% ipython --no-banner

In [1]: import numpy as np

In [2]: np.set_printoptions(precision=4, suppress=True, linewidth=160, legacy="1.25")

In [3]: J = np.load("test19.npy")

In [4]: print(J)
[[-1  1]
 [ 2  1]
 [ 2  2]
 [-1  1]]

In [5]: # rows 0 and 3 are equal

In [6]: O = J.astype(float).copy()

In [7]: for j in range(2):
   ...:     O[:, j] -= O[:, :j] @ (O[:, :j].T @ O[:, j])
   ...:     O[:, j] /= np.linalg.norm(O[:, j])
   ...: 

In [8]: np.round(O.T @ O, 4) + 0
Out[8]: 
array([[1., 0.],
       [0., 1.]])

In [9]: vec = np.array([2, 0])

In [10]: target = J @ vec

In [11]: print(np.round(np.linalg.lstsq(J, target)[0], 4) + 0)
[2. 0.]

In [12]: np.round(np.linalg.pinv(J) @ J, 4) + 0
Out[12]: 
array([[1., 0.],
       [0., 1.]])

In [13]: np.round(np.linalg.solve(J.T @ J, J.T @ target), 4) + 0
Out[13]: array([2., 0.])

In [14]: target
Out[14]: array([-2,  4,  4, -2])

In [15]: rng = np.random.default_rng(83)

In [16]: target = target + 0.1 * rng.normal(size=4)

In [17]: target
Out[17]: array([-2.1467,  3.958 ,  3.9959, -1.9607])

In [18]: c, *_ = np.linalg.lstsq(J, target)

In [19]: [round(float(np.linalg.norm(np.linalg.solve(J.T @ J + lam * np.eye(2), J.T @ target))), 2) for lam in (0, 1, 10, 100)]
Out[19]: [2.01, 1.79, 0.98, 0.19]

In [20]: np.round(J.T @ (target - J @ c), 4) + 0
Out[20]: array([0., 0.])

In [21]: O, R = np.linalg.qr(J)

In [22]: R
Out[22]: 
array([[ 3.1623,  1.2649],
       [ 0.    , -2.3238]])

In [23]: O @ R
Out[23]: 
array([[-1.,  1.],
       [ 2.,  1.],
       [ 2.,  2.],
       [-1.,  1.]])

In [24]: O
Out[24]: 
array([[-0.3162, -0.6025],
       [ 0.6325, -0.0861],
       [ 0.6325, -0.5164],
       [-0.3162, -0.6025]])

In [25]: np.round(O.T @ O, 4) + 0
Out[25]: 
array([[1., 0.],
       [0., 1.]])

In [26]: r0 = np.array([3, 9])

In [27]: np.array([np.convolve(row, r0, "same") for row in J])
Out[27]: 
array([[-3, -6],
       [ 6, 21],
       [ 6, 24],
       [-3, -6]])

In [28]: np.polyval(r0, J[0])
Out[28]: array([ 6, 12])

In [29]: r0, g = J[0], J[1]

In [30]: r0 @ r0
Out[30]: 2

In [31]: p = (r0 @ g) / (r0 @ r0) * r0

In [32]: np.outer(r0, g)
Out[32]: 
array([[-2, -1],
       [ 2,  1]])

In [33]: round(float(np.linalg.norm(r0 + g) ** 2 + np.linalg.norm(r0 - g) ** 2), 4)
Out[33]: 14.0

In [34]: print(g - p)
[1.5 1.5]

In [35]: p
Out[35]: array([ 0.5, -0.5])

In [36]: (g - p) @ r0
Out[36]: 0.0

In [37]: K = np.loadtxt("block14.csv", delimiter=",")

In [38]: K
Out[38]: 
array([[2., 0., 2., 0.],
       [2., 1., 2., 1.],
       [2., 0., 2., 0.],
       [2., 1., 2., 1.]])

In [39]: # row 2 repeats row 0

In [40]: left, s, Vt = np.linalg.svd(K)

In [41]: print(s.round(4) + 0)
[5.8416 1.3695 0.     0.    ]

In [42]: other = left[:, :2] @ np.diag(s[:2]) @ Vt[:2]

In [43]: round(float(np.abs(K - other).max()), 4)
Out[43]: 0.0

In [44]: np.round(np.linalg.norm(K - other) / np.linalg.norm(K), 4)
Out[44]: 0.0

In [45]: np.linalg.matrix_rank(other)
Out[45]: 2

In [46]: other = np.array([[1, 2], [0, -2]])

In [47]: Z = np.array([[1]])

In [48]: m1 = np.block([[other, np.array([[1], [2]])], [np.zeros((1, 2)), Z]])

In [49]: m1
Out[49]: 
array([[ 1.,  2.,  1.],
       [ 0., -2.,  2.],
       [ 0.,  0.,  1.]])

In [50]: labels = rng.permutation(3)

In [51]: labels
Out[51]: array([2, 1, 0])

In [52]: other = m1[labels][:, labels]

In [53]: np.allclose(other, m1)
Out[53]: False

In [54]: other
Out[54]: 
array([[ 1.,  0.,  0.],
       [ 2., -2.,  0.],
       [ 1.,  2.,  1.]])

In [55]: print(round(float(np.linalg.det(other)), 4), round(float(np.linalg.det(m1[labels])), 4))
-2.0 2.0

In [56]: vec = np.array([2, -5, 2])

In [57]: target = m1 @ vec

In [58]: target
Out[58]: array([-6., 14.,  2.])

In [59]: print(np.linalg.solve(m1, m1[:, 2]))
[ 0. -0.  1.]

In [60]: np.linalg.solve(m1, target + m1[:, 0])
Out[60]: array([ 3., -5.,  2.])

In [61]: A = np.load("sample19.npy")

In [62]: A
Out[62]: 
array([[ 2.4595, -1.6924, -0.2942],
       [ 1.2918, -1.2541, -2.3997],
       [ 0.5345,  2.4153, -1.6972],
       [ 1.1122,  1.0058, -2.5983],
       [-0.5919,  2.3086, -1.822 ],
       [ 1.7035,  1.9852,  1.4687],
       [ 1.9345,  0.6127,  2.2096],
       [-2.4668,  1.6029, -0.5878],
       [-0.9074,  2.0382, -2.0056],
       [-0.6546, -2.8216,  0.7811],
       [-1.5454,  2.346 , -1.0527],
       [-1.3435, -2.2135, -1.5151],
       [ 2.0683, -1.4186,  1.6462],
       [ 0.7448,  2.525 , -1.4387],
       [-2.765 , -0.8948, -0.7443],
       [-1.868 , -1.1553, -2.0435]])

In [63]: vec = np.array([-3, -4, -1])

In [64]: np.linalg.norm(A @ vec) <= np.linalg.norm(A, 2) * np.linalg.norm(vec) + 1e-9
Out[64]: True

In [65]: (A @ vec).argmax()
Out[65]: 11

In [66]: A @ np.eye(3)[2]
Out[66]: array([-0.2942, -2.3997, -1.6972, -2.5983, -1.822 ,  1.4687,  2.2096, -0.5878, -2.0056,  0.7811, -1.0527, -1.5151,  1.6462, -1.4387, -0.7443, -2.0435])

In [67]: np.sign((A @ vec).round(6))
Out[67]: array([-1.,  1., -1., -1., -1., -1., -1.,  1., -1.,  1., -1.,  1., -1., -1.,  1.,  1.])

In [68]: F = np.loadtxt("dump.csv", delimiter=",")

In [69]: print(F)
[[9. 6. 6. 0.]
 [4. 9. 1. 0.]
 [6. 5. 0. 0.]
 [0. 0. 0. 7.]]

In [70]: round(float(np.linalg.det(F.T)), 4)
Out[70]: -1491.0

In [71]: round(np.linalg.eigvals(F).sum().real, 4)
Out[71]: 25.0

In [72]: np.linalg.eigvals(F)
Out[72]: array([16.2009,  4.6354, -2.8363,  7.    ])

In [73]: np.einsum("ii->", F)
Out[73]: 25.0

In [74]: vals, evecs = np.linalg.eig(F)

In [75]: vals
Out[75]: array([16.2009,  4.6354, -2.8363,  7.    ])

In [76]: np.sort(np.linalg.eigvals(F.T))
Out[76]: array([-2.8363,  4.6354,  7.    , 16.2009])

In [77]: np.round(F @ evecs[:, 0] - vals[0] * evecs[:, 0], 4) + 0
Out[77]: array([0., 0., 0., 0.])

In [78]: np.sort(np.linalg.eigvals(F @ F))
Out[78]: array([  8.0446,  21.4872,  49.    , 262.4683])

In [79]: vec = np.array([4, 9, 6, 8])

In [80]: h1 = np.maximum(F @ vec, 0)

In [81]: print(np.maximum(F @ (3 * vec), 0))
[378. 309. 207. 168.]

In [82]: print(F * (h1 > 1e-9)[:, None])
[[9. 6. 6. 0.]
 [4. 9. 1. 0.]
 [6. 5. 0. 0.]
 [0. 0. 0. 7.]]

In [83]: round(np.linalg.det(F), 4)
Out[83]: -1491.0

In [84]: print((F + F.T) / 2)
[[9. 5. 6. 0.]
 [5. 9. 3. 0.]
 [6. 3. 0. 0.]
 [0. 0. 0. 7.]]

In [85]: data = np.load("mat.npy")

In [86]: data
Out[86]: 
array([[ 0.3971,  0.2206,  0.3088, -0.3088],
       [ 0.2206,  0.1225,  0.1716, -0.1716],
       [ 0.3088,  0.1716,  0.2402, -0.2402],
       [-0.3088, -0.1716, -0.2402,  0.2402]])

In [87]: vec = np.array([7, 3, 9, -6])

In [88]: (data * vec).sum(axis=1)
Out[88]: array([ 8.0735,  4.4853,  6.2794, -6.2794])

In [89]: (data @ vec).argmax()
Out[89]: 0

In [90]: data @ np.eye(4)[0]
Out[90]: array([ 0.3971,  0.2206,  0.3088, -0.3088])

In [91]: print(np.linalg.lstsq(data[:-1].T, data[-1])[2])
1

In [92]: np.unique(data.round(6), axis=0).shape
Out[92]: (4, 4)

In [93]: labels = rng.permutation(4)

In [94]: labels
Out[94]: array([1, 0, 2, 3])

In [95]: other = data[labels][:, labels]

In [96]: np.allclose(other, data)
Out[96]: False

In [97]: print(np.diag(other))
[0.1225 0.3971 0.2402 0.2402]

In [98]: print(np.round(np.sort(np.abs(np.linalg.eigvals(other))), 4) + 0)
[0. 0. 0. 1.]

In [99]: round(float(np.linalg.det(other)), 4), round(np.linalg.det(data[labels]), 4)
Out[99]: (0.0, 0.0)

In [100]: np.trace(other)
Out[100]: 1.0

In [101]: Z = np.array([[8, 6, 8], [6, 8, 8], [8, 2, 9]])

In [102]: M = (rng.random((21, 3)) < 0.25) @ Z

In [103]: M
Out[103]: 
array([[ 0,  0,  0],
       [ 0,  0,  0],
       [ 0,  0,  0],
       [ 0,  0,  0],
       [ 6,  8,  8],
       [ 8,  6,  8],
       [ 0,  0,  0],
       [ 8,  6,  8],
       [ 6,  8,  8],
       [14, 14, 16],
       [14, 14, 16],
       [ 0,  0,  0],
       [ 8,  2,  9],
       [16,  8, 17],
       [ 0,  0,  0],
       [ 0,  0,  0],
       [ 0,  0,  0],
       [ 6,  8,  8],
       [16,  8, 17],
       [ 0,  0,  0],
       [ 8,  6,  8]])

In [104]: P = M @ np.linalg.solve(M.T @ M, M.T)

In [105]: print(np.round(np.trace(P), 4))
3.0
